$ python3 -q
>>> import numpy as np
>>> np.set_printoptions(suppress=True, linewidth=100)
>>> m1 = np.cumsum(np.array([[2, 1, 1],
...     [-2, 0, -2],
...     [2, 2, -1],
...     [-2, 2, 0],
...     [1, -1, 2],
...     [2, 0, 1],
...     [2, -2, 2],
...     [-1, 1, 0],
...     [-2, 1, -2],
...     [1, 2, -1],
...     [1, 0, 0],
...     [0, 2, -2],
...     [-1, -2, 1],
...     [1, -1, 0],
...     [-1, 1, 1],
...     [0, 2, 2],
...     [-2, -1, 0],
...     [0, 2, 2],
...     [-2, -1, 1],
...     [-1, -1, -1],
...     [0, -1, -2],
...     [2, 1, 1],
...     [2, -2, 2],
...     [0, -2, 1],
...     [1, 2, -1],
...     [1, -2, 0]]), axis=0)
>>> print(m1)
[[ 2  1  1]
 [ 0  1 -1]
 [ 2  3 -2]
 [ 0  5 -2]
 [ 1  4  0]
 [ 3  4  1]
 [ 5  2  3]
 [ 4  3  3]
 [ 2  4  1]
 [ 3  6  0]
 [ 4  6  0]
 [ 4  8 -2]
 [ 3  6 -1]
 [ 4  5 -1]
 [ 3  6  0]
 [ 3  8  2]
 [ 1  7  2]
 [ 1  9  4]
 [-1  8  5]
 [-2  7  4]
 [-2  6  2]
 [ 0  7  3]
 [ 2  5  5]
 [ 2  3  6]
 [ 3  5  5]
 [ 4  3  5]]
>>> Xc = (m1 - m1.mean(axis=0)) / m1.std(axis=0)
>>> print(np.argwhere(np.abs(Xc) > 2))
[[19  0]
 [20  0]]
>>> print(np.round(Xc.std(axis=0), 3))
[1. 1. 1.]
>>> coef = np.linalg.lstsq(np.delete(Xc, 0, axis=1), Xc[:, 0])[0]
>>> print(np.abs(coef).argmax())
0
>>> print(coef.round(3))
[-0.237 -0.126]
>>> print(np.round(1 - np.var(Xc[:, 0] - np.delete(Xc, 0, axis=1) @ coef), 3))
0.077
